$ python3 -q
>>> import numpy as np
>>> np.set_printoptions(suppress=True, linewidth=140)
>>> tidy = lambda a: np.round(a, 3) + 0
>>> A = np.load("layer19.npy")
>>> print(A)
[[-1  2  1]
 [ 2  0 -2]
 [-2 -1 -1]]
>>> print(tidy(np.linalg.det(A.T)))
12.0
>>> print(tidy(np.linalg.det(A[::-1])))
-12.0
>>> print(tidy(np.linalg.eigvals(A).sum().real))
-2.0
>>> print(tidy(np.poly(A)))
[  1.   2.  -3. -12.]
>>> print(tidy(np.linalg.det(2 * A)), tidy(np.linalg.det(A)))
96.0 12.0
>>> print(np.einsum("ij,ji->", A, A))
10
>>> print(np.einsum("ii->", A))
-2
>>> F = np.load("a.npy")
>>> print(F)
[[ 0. -1.]
 [ 1.  0.]]
>>> rng = np.random.default_rng(33)
>>> labels = rng.permutation(2)
>>> other = F[:, labels] * rng.choice([-1, 1], 2)
>>> print(other)
[[-0.  1.]
 [-1. -0.]]
>>> Uu, _, Vh = np.linalg.svd(F.T @ other)
>>> print(Uu @ Vh)
[[-1.  0.]
 [ 0. -1.]]
>>> vec = np.array([1, 1])
>>> print(tidy(np.sort(np.abs(np.degrees(np.angle(np.linalg.eigvals(other)))))))
[90. 90.]
>>> print(tidy(np.linalg.inv(other)))
[[ 0. -1.]
 [ 1.  0.]]
>>> print(2 - np.linalg.matrix_rank(other - np.eye(2), tol=1e-8))
0
>>> print(tidy(np.linalg.det(other)))
1.0
>>> vec = np.array([-1, 2])
>>> print(tidy(np.linalg.eigvals(F).real))
[0. 0.]
>>> print(tidy(np.linalg.svd(F, compute_uv=False)))
[1. 1.]
>>> print(tidy(np.linalg.det(F)))
1.0
>>> O = np.linalg.solve(np.eye(2) - F, np.eye(2) + F)
>>> print(tidy(np.linalg.det(O)))
1.0
>>> vec = np.array([0, 3])
>>> print(tidy(np.linalg.det(F)))
1.0
>>> print(tidy(np.sort(np.abs(np.degrees(np.angle(np.linalg.eigvals(F)))))))
[90. 90.]
>>> print(tidy(np.abs(np.linalg.eigvals(F))))
[1. 1.]
>>> print([p for p in range(1, 25) if np.allclose(np.linalg.matrix_power(F, p), np.eye(2))])
[4, 8, 12, 16, 20, 24]
>>> other = np.array([[0], [-1]])
>>> C = np.array([[1, 2, 2, 1]])
>>> X = other @ C + 0.02 * rng.normal(size=(2, 4))
>>> print(tidy(X))
[[ 0.012  0.001 -0.031  0.02 ]
 [-1.002 -1.988 -1.963 -0.995]]
>>> other = X + rng.integers(-2, 3, (2, 1)) @ rng.integers(-2, 3, (1, 4))
>>> print(tidy(other))
[[ 0.012  0.001 -0.031  0.02 ]
 [-1.002 -1.988 -1.963 -0.995]]
>>> print(np.linalg.matrix_rank(other - X, tol=1e-8))
0
>>> other = X / np.sqrt((X ** 2).mean(axis=1, keepdims=True))
>>> print(tidy(X - X.mean(axis=1, keepdims=True)))
[[ 0.011  0.001 -0.032  0.02 ]
 [ 0.485 -0.501 -0.476  0.492]]
>>> print(tidy(np.linalg.norm(other, axis=1)))
[2. 2.]
>>> r0, r1 = X[0], X[1]
>>> print(tidy(r0 @ r1))
0.028
>>> p = (r0 @ r1) / (r0 @ r0) * r0
>>> print(tidy(p))
[ 0.218  0.016 -0.582  0.371]
>>> print(np.linalg.matrix_rank(np.outer(r0, r1)))
1
>>> print(tidy(np.outer(r0, r1)))
[[-0.012 -0.023 -0.023 -0.012]
 [-0.001 -0.002 -0.002 -0.001]
 [ 0.031  0.062  0.062  0.031]
 [-0.02  -0.04  -0.039 -0.02 ]]
>>> print(tidy(np.linalg.norm(r0 + r1) ** 2 + np.linalg.norm(r0 - r1) ** 2))
19.599
>>> Uu, sig, Vh = np.linalg.svd(X)
>>> print(np.argmax(sig[:-1] / (sig[1:] + 1e-6)) + 1)
1
>>> other = Uu[:, :1] @ np.diag(sig[:1]) @ Vh[:1]
>>> print(tidy(np.linalg.norm(X - other) / np.linalg.norm(X)))
0.012
>>> print(np.linalg.matrix_rank(X, rtol=0.05))
1
>>> sig = 5 * 0.9 ** np.arange(3)
>>> O, _ = np.linalg.qr(np.array([[0.2, -0.9, -1.0], [-1.3, 0.1, -2.7], [-1.3, -0.1, 0.3]]))
>>> J = rng.normal(size=(25, 3)) * sig @ O
>>> print(tidy(J))
[[  2.69    6.911   1.331]
 [  2.741   5.255   1.898]
 [  0.446   3.309   3.648]
 [  0.634   5.521   6.474]
 [ -4.494  -0.651   4.492]
 [ -3.513 -10.383   5.599]
 [  0.754  -4.209   1.659]
 [ 10.148   2.257   0.368]
 [  0.175   4.188   1.733]
 [ -1.5     3.907  -3.527]
 [ -1.402  -2.845   0.377]
 [ -0.125  -1.427  -6.062]
 [  2.026  -3.651  -3.743]
 [ -4.803  -7.259  -0.266]
 [  1.606  -3.031   5.75 ]
 [  2.331   0.091  -8.581]
 [  1.755   5.66   -6.447]
 [ -2.381  -5.607   2.483]
 [ -4.082  -4.869  -3.903]
 [  4.419   2.423  -2.72 ]
 [  0.719  -3.684  -0.027]
 [ -1.544   0.347   4.903]
 [ -6.331  -1.232   6.206]
 [  1.749  -3.47  -10.703]
 [  3.88   -1.058   0.232]]
>>> labels = J[:, 0] > np.median(J[:, 0])
>>> r0 = J[labels].mean(axis=0) - J[~labels].mean(axis=0)
>>> print(((J - J.mean(axis=0)) @ r0 > 0).astype(int))
[1 1 0 0 0 0 0 1 1 1 0 1 1 0 0 1 1 0 0 1 0 0 0 1 1]
>>> print(tidy(r0))
[ 5.126  1.599 -3.453]
>>> other = np.c_[J[:, :1] @ np.array([[3]]), np.array([2, 1, 0, 3, 2, 1, 1, 1, 2, 2, 0, 1, 1, 0, 3, 3, 1, 3, 0, 3, 1, 1, 2, 0, 2])]
>>> print(tidy(other))
[[  8.07    2.   ]
 [  8.223   1.   ]
 [  1.338   0.   ]
 [  1.901   3.   ]
 [-13.481   2.   ]
 [-10.54    1.   ]
 [  2.261   1.   ]
 [ 30.445   1.   ]
 [  0.526   2.   ]
 [ -4.5     2.   ]
 [ -4.207   0.   ]
 [ -0.376   1.   ]
 [  6.078   1.   ]
 [-14.409   0.   ]
 [  4.819   3.   ]
 [  6.994   3.   ]
 [  5.264   1.   ]
 [ -7.142   3.   ]
 [-12.247   0.   ]
 [ 13.257   3.   ]
 [  2.157   1.   ]
 [ -4.633   1.   ]
 [-18.993   2.   ]
 [  5.246   0.   ]
 [ 11.641   2.   ]]
>>> print(tidy(np.linalg.norm(np.linalg.qr(J)[0].T @ other, axis=0) ** 2 / ((other ** 2).sum(axis=0) + 1e-12)))
[1.    0.057]
>>> print(tidy(np.linalg.lstsq(J, other[:, 0])[0]))
[3. 0. 0.]
>>> print(np.linalg.matrix_rank(other))
2
>>> W0 = np.load("dump.npy")
>>> print(W0)
[[0 0 0 1]
 [0 0 1 0]
 [0 1 0 0]
 [1 0 0 0]]
>>> print(np.linalg.matrix_power(W0, 2))
[[1 0 0 0]
 [0 1 0 0]
 [0 0 1 0]
 [0 0 0 1]]
>>> print(np.linalg.matrix_power(W0, 100))
[[1 0 0 0]
 [0 1 0 0]
 [0 0 1 0]
 [0 0 0 1]]
>>> print(W0.sum(axis=1))
[1 1 1 1]
>>> print(W0 @ np.ones(4))
[1. 1. 1. 1.]
>>> print(tidy(np.sort(np.abs(np.linalg.eigvals(W0)))[::-1]))
[1. 1. 1. 1.]
>>> p = np.eye(4)[0]
>>> for _ in range(5):
...     p = p @ W0
...     print(p.round(3))
... 
[0. 0. 0. 1.]
[1. 0. 0. 0.]
[0. 0. 0. 1.]
[1. 0. 0. 0.]
[0. 0. 0. 1.]
>>> M = np.load("mat.npy")
>>> print(M)
[[ 4  0 -5  0]
 [ 2 -3 -5  1]
 [ 0  6 -1 -2]]
>>> T = np.stack([M, -1 * M, M[::-1]])
>>> print(tidy(np.linalg.norm(T, axis=(1, 2))))
[11. 11. 11.]
>>> print(np.linalg.matrix_rank(T))
[3 3 3]
>>> print(T.shape)
(3, 3, 4)
>>> arr = np.load("case1.npy")
>>> print(arr)
[[-1.  0.  0.  0.]
 [ 0. -1.  0.  0.]
 [ 0.  0.  1.  0.]
 [ 0.  0.  0.  1.]]
>>> vec = np.array([0, -1, 0, 2])
>>> print(tidy(np.linalg.norm(vec)), tidy(np.linalg.norm(arr @ vec)))
2.236 2.236
>>> print(arr.T @ (arr @ vec))
[ 0. -1.  0.  2.]
>>> print(tidy(np.linalg.det(arr)))
1.0
>>> print(tidy(np.abs(np.linalg.eigvals(arr))))
[1. 1. 1. 1.]
>>> print(tidy(np.sort(np.abs(np.degrees(np.angle(np.linalg.eigvals(arr)))))))
[  0.   0. 180. 180.]
>>> print(tidy(np.linalg.norm(arr, axis=0)))
[1. 1. 1. 1.]
>>> print(arr.T @ arr)
[[1. 0. 0. 0.]
 [0. 1. 0. 0.]
 [0. 0. 1. 0.]
 [0. 0. 0. 1.]]
>>> print(arr[:, 3] @ arr[:, 1])
0.0
>>> vals, V = np.linalg.eigh(arr)
>>> vec = np.array([2, 4, 5, 0])
>>> print(tidy(np.linalg.eigvalsh(arr[1:, 1:])))
[-1.  1.  1.]
>>> print(V * np.maximum(vals, 0) @ V.T)
[[0. 0. 0. 0.]
 [0. 0. 0. 0.]
 [0. 0. 1. 0.]
 [0. 0. 0. 1.]]
>>> print(vec @ arr @ vec)
5.0
>>> print(np.prod(np.diag(arr)), tidy(np.linalg.det(arr)))
1.0 1.0
>>> E = 4 * np.eye(3) + np.eye(3, k=1)
>>> print(E)
[[4. 1. 0.]
 [0. 4. 1.]
 [0. 0. 4.]]
>>> Uu, sig, Vh = np.linalg.svd(E, full_matrices=False)
>>> print(tidy(sig / sig[0]))
[1.    0.858 0.702]
>>> print((sig > 1e-8).sum())
3
>>> print(tidy(np.cumsum(sig ** 2) / np.sum(sig ** 2)))
[0.449 0.779 1.   ]
>>> print(Uu.shape, sig.shape, Vh.shape)
(3, 3) (3,) (3, 3)
>>> other = E + rng.integers(-2, 3, (3, 2)) @ rng.integers(-2, 3, (2, 3))
>>> print(other)
[[ 4.  3. -4.]
 [ 4.  6.  5.]
 [ 5.  4.  6.]]
>>> print(np.linalg.matrix_rank(other - E, tol=1e-8))
2
>>> other = E[0, 0] * E[1:] - np.outer(E[1:, 0], E[0])
>>> print(other)
[[ 0. 16.  4.]
 [ 0.  0. 16.]]
>>> print(np.flatnonzero(~other.round(6).any(axis=1)))
[]
>>> print(E[:, 0] / E[0, 0])
[1. 0. 0.]
